$ python3 -q
>>> import numpy as np
>>> from numpy import linalg as LA
>>> np.set_printoptions(precision=1, suppress=True, linewidth=120)
>>> J = np.loadtxt("out15.csv", delimiter=",")
>>> print(J)
[[ 0. -2.  1. -1.]
 [-2.  0. -2.  1.]
 [ 1. -2.  0. -2.]
 [-1.  1. -2.  0.]]
>>> print(round(float(LA.eigvalsh(J).min()), 1))
-2.6
>>> print(np.all(LA.eigvalsh(J) > 0))
False
>>> x0 = np.array([1, 2, 0, 0])
>>> rhs = J @ x0
>>> print(rhs)
[-4. -2. -3.  1.]
>>> print(LA.solve(J.T, J[0]))
[ 1. -0. -0. -0.]
>>> print(np.kron(np.eye(2, dtype=int), J))
[[ 0. -2.  1. -1.  0. -0.  0. -0.]
 [-2.  0. -2.  1. -0.  0. -0.  0.]
 [ 1. -2.  0. -2.  0. -0.  0. -0.]
 [-1.  1. -2.  0. -0.  0. -0.  0.]
 [ 0. -0.  0. -0.  0. -2.  1. -1.]
 [-0.  0. -0.  0. -2.  0. -2.  1.]
 [ 0. -0.  0. -0.  1. -2.  0. -2.]
 [-0.  0. -0.  0. -1.  1. -2.  0.]]
>>> print(round(LA.det(2 * J), 1), round(float(LA.det(J)), 1))
-112.0 -7.0
>>> print(LA.eigvals(J))
[ 4.5 -0.4 -2.6 -1.5]
>>> print(np.einsum("ii->", J))
0.0
>>> print(np.round(LA.det(J.T), 1))
-7.0
>>> print(np.round(LA.det(J[::-1]), 1))
-7.0
>>> evals, vecs = LA.eigh(J)
>>> x0 = np.array([5, -2, -2, -3])
>>> print(np.abs(J).sum(axis=1).max(), np.round(np.abs(evals).max(), 1))
5.0 4.5
>>> print(round(float(x0 @ J @ x0 / (x0 @ x0)), 1), np.round(evals[0], 1), np.round(evals[-1], 1))
0.5 -2.6 4.5
>>> print(LA.eigvalsh(J[1:, 1:]))
[-2.4 -1.   3.4]
>>> r0 = np.array([-2, -1, -3, 0])
>>> other = J + np.outer(r0, np.eye(4)[0])
>>> print(other)
[[-2. -2.  1. -1.]
 [-3.  0. -2.  1.]
 [-2. -2.  0. -2.]
 [-1.  1. -2.  0.]]
>>> print(LA.matrix_rank(other - J))
1
>>> print(round(LA.det(other) / LA.det(J), 1), np.round(1 + LA.solve(J, r0)[0], 1))
0.9 0.9
>>> X = np.load("x.npy")
>>> print(X.round(1) + 0)
[[ 0.6 -0.3  0.1 -0.3]
 [-0.3  0.2 -0.1  0.2]
 [ 0.1 -0.1  0.  -0.1]
 [-0.3  0.2 -0.1  0.2]]
>>> Uu, sigma, Vt = LA.svd(X)
>>> vecs = Vt[:(sigma > 1e-8).sum()]
>>> rng = np.random.default_rng(8320)
>>> x0 = X[2] + -3 * X[3] + rng.integers(2) * np.eye(4)[2]
>>> print(x0)
[ 1.1 -0.7  0.2 -0.7]
>>> print(np.round(vecs.T @ vecs, 1) + 0)
[[ 0.6 -0.3  0.1 -0.3]
 [-0.3  0.2 -0.1  0.2]
 [ 0.1 -0.1  0.  -0.1]
 [-0.3  0.2 -0.1  0.2]]
>>> evals, vecs = LA.eigh(X)
>>> x0 = np.array([0, 2, 2, 0])
>>> print(np.round(vecs * np.maximum(evals, 0) @ vecs.T, 1) + 0)
[[ 0.6 -0.3  0.1 -0.3]
 [-0.3  0.2 -0.1  0.2]
 [ 0.1 -0.1  0.  -0.1]
 [-0.3  0.2 -0.1  0.2]]
>>> print(np.round(x0 @ X @ x0, 1))
0.4
>>> print(round(float(np.abs(X).sum(axis=1).max()), 1), np.abs(evals).max())
1.4 1.0
>>> print(np.round(vecs * np.abs(evals) @ vecs.T, 1) + 0)
[[ 0.6 -0.3  0.1 -0.3]
 [-0.3  0.2 -0.1  0.2]
 [ 0.1 -0.1  0.  -0.1]
 [-0.3  0.2 -0.1  0.2]]
>>> W = np.array([[2, 3, 1], [2, 0, 1], [1, 3, 0], [2, 2, 2]])
>>> c = np.array([3, -2, -1])
>>> H = np.maximum(X @ W + c, 0)
>>> print((H > 0).mean(axis=0))
[1. 0. 0.]
>>> print((H > 0).astype(int))
[[1 0 0]
 [1 0 0]
 [1 0 0]
 [1 0 0]]
>>> Z = np.array([[2, 1], [0, -1], [-2, -2]])
>>> print(H @ Z)
[[5.8 2.9]
 [6.1 3.1]
 [6.  3. ]
 [6.1 3.1]]
>>> print(W @ Z)
[[ 2 -3]
 [ 2  0]
 [ 2 -2]
 [ 0 -4]]
